$ python3 -q
>>> import numpy as np
>>> from numpy import linalg as LA
>>> np.set_printoptions(suppress=True, linewidth=200)
>>> X = np.load("data.npy")
>>> X
array([[-1.848,  1.117,  2.083],
       [-2.101, -1.318,  1.688],
       [-1.889,  1.412, -1.855],
       [ 1.859,  1.132,  2.064],
       [ 1.219, -2.662,  0.653],
       [-2.773, -0.401,  1.071],
       [ 0.83 ,  0.634,  2.812],
       [-1.93 , -0.91 ,  2.109],
       [ 0.533,  1.938, -2.227],
       [-0.914, -2.27 , -1.735],
       [ 0.707, -1.569, -2.457],
       [ 1.583,  1.378,  2.144],
       [-0.882, -2.755, -0.795],
       [ 1.067, -2.229, -1.701],
       [ 2.147,  0.857,  1.912]])
>>> Xs = (X - X.mean(axis=0)) / X.std(axis=0)
>>> np.round(Xs.std(axis=0), 3)
array([1., 1., 1.])
>>> np.argwhere(np.abs(Xs) > 2)
array([], shape=(0, 2), dtype=int64)
>>> coef = LA.lstsq(np.delete(Xs, 0, axis=1), Xs[:, 0])[0]
>>> print(coef.round(3))
[0.14  0.002]
>>> idx = X[:, 1] > np.median(X[:, 1])
>>> r0 = X[idx].mean(axis=0) - X[~idx].mean(axis=0)
>>> r0.round(3)
array([1.16 , 2.974, 1.136])
>>> (((X - X.mean(axis=0)) @ r0 > 0) == idx).mean()
np.float64(1.0)
>>> E = np.array([[0, 1, 2, -1, 2, 0, 0],
...     [0, 1, 1, 0, 0, -1, 0],
...     [0, 0, 0, 1, 2, 1, -1],
...     [0, 0, 0, 2, 2, -2, -2],
...     [0, 0, 0, 0, 2, -1, -1],
...     [0, 0, 0, 0, 0, 0, -1],
...     [0, 0, 0, 0, 0, 0, -2]])
>>> E
array([[ 0,  1,  2, -1,  2,  0,  0],
       [ 0,  1,  1,  0,  0, -1,  0],
       [ 0,  0,  0,  1,  2,  1, -1],
       [ 0,  0,  0,  2,  2, -2, -2],
       [ 0,  0,  0,  0,  2, -1, -1],
       [ 0,  0,  0,  0,  0,  0, -1],
       [ 0,  0,  0,  0,  0,  0, -2]])
>>> # rows and columns are dependent
>>> [round(float(x), 3) for x in LA.svd(E, compute_uv=False)[:3]]
[5.15, 3.246, 2.31]
>>> LA.matrix_rank(E, rtol=0.1)
np.int64(5)
>>> np.round(E @ LA.pinv(E) @ E, 3) + 0
array([[ 0.,  1.,  2., -1.,  2.,  0.,  0.],
       [ 0.,  1.,  1.,  0.,  0., -1.,  0.],
       [ 0.,  0.,  0.,  1.,  2.,  1., -1.],
       [ 0.,  0.,  0.,  2.,  2., -2., -2.],
       [ 0.,  0.,  0.,  0.,  2., -1., -1.],
       [ 0.,  0.,  0.,  0.,  0.,  0., -1.],
       [ 0.,  0.,  0.,  0.,  0.,  0., -2.]])
>>> round(np.trace(LA.pinv(E) @ E), 3)
np.float64(6.0)
>>> print(np.allclose(E[:-1].T @ LA.lstsq(E[:-1].T, E[-1])[0], E[-1]))
True
>>> E.sum(axis=1)
array([ 4,  1,  3,  0,  0, -1, -2])
>>> E - E[0]
array([[ 0,  0,  0,  0,  0,  0,  0],
       [ 0,  0, -1,  1, -2, -1,  0],
       [ 0, -1, -2,  2,  0,  1, -1],
       [ 0, -1, -2,  3,  0, -2, -2],
       [ 0, -1, -2,  1,  0, -1, -1],
       [ 0, -1, -2,  1, -2,  0, -1],
       [ 0, -1, -2,  1, -2,  0, -2]])
>>> np.abs(E).max()
np.int64(2)
>>> print(np.round(E.mean(axis=0), 3))
[ 0.     0.286  0.429  0.286  1.143 -0.429 -1.   ]
>>> np.count_nonzero(E)
np.int64(20)
>>> th = np.radians(72)
>>> R = np.eye(7)
>>> R[6, 6] = R[0, 0] = np.cos(th)
>>> R[6, 0], R[0, 6] = -np.sin(th), np.sin(th)
>>> R.round(3)
array([[ 0.309,  0.   ,  0.   ,  0.   ,  0.   ,  0.   ,  0.951],
       [ 0.   ,  1.   ,  0.   ,  0.   ,  0.   ,  0.   ,  0.   ],
       [ 0.   ,  0.   ,  1.   ,  0.   ,  0.   ,  0.   ,  0.   ],
       [ 0.   ,  0.   ,  0.   ,  1.   ,  0.   ,  0.   ,  0.   ],
       [ 0.   ,  0.   ,  0.   ,  0.   ,  1.   ,  0.   ,  0.   ],
       [ 0.   ,  0.   ,  0.   ,  0.   ,  0.   ,  1.   ,  0.   ],
       [-0.951,  0.   ,  0.   ,  0.   ,  0.   ,  0.   ,  0.309]])
>>> M2 = E @ R.T
>>> np.round(LA.svd(E, compute_uv=False), 3), np.round(LA.svd(M2, compute_uv=False), 3) + 0
(array([5.15 , 3.246, 2.31 , 1.806, 1.125, 0.285, 0.   ]), array([5.15 , 3.246, 2.31 , 1.806, 1.125, 0.285, 0.   ]))
>>> np.allclose(E @ E.T, M2 @ M2.T)
True
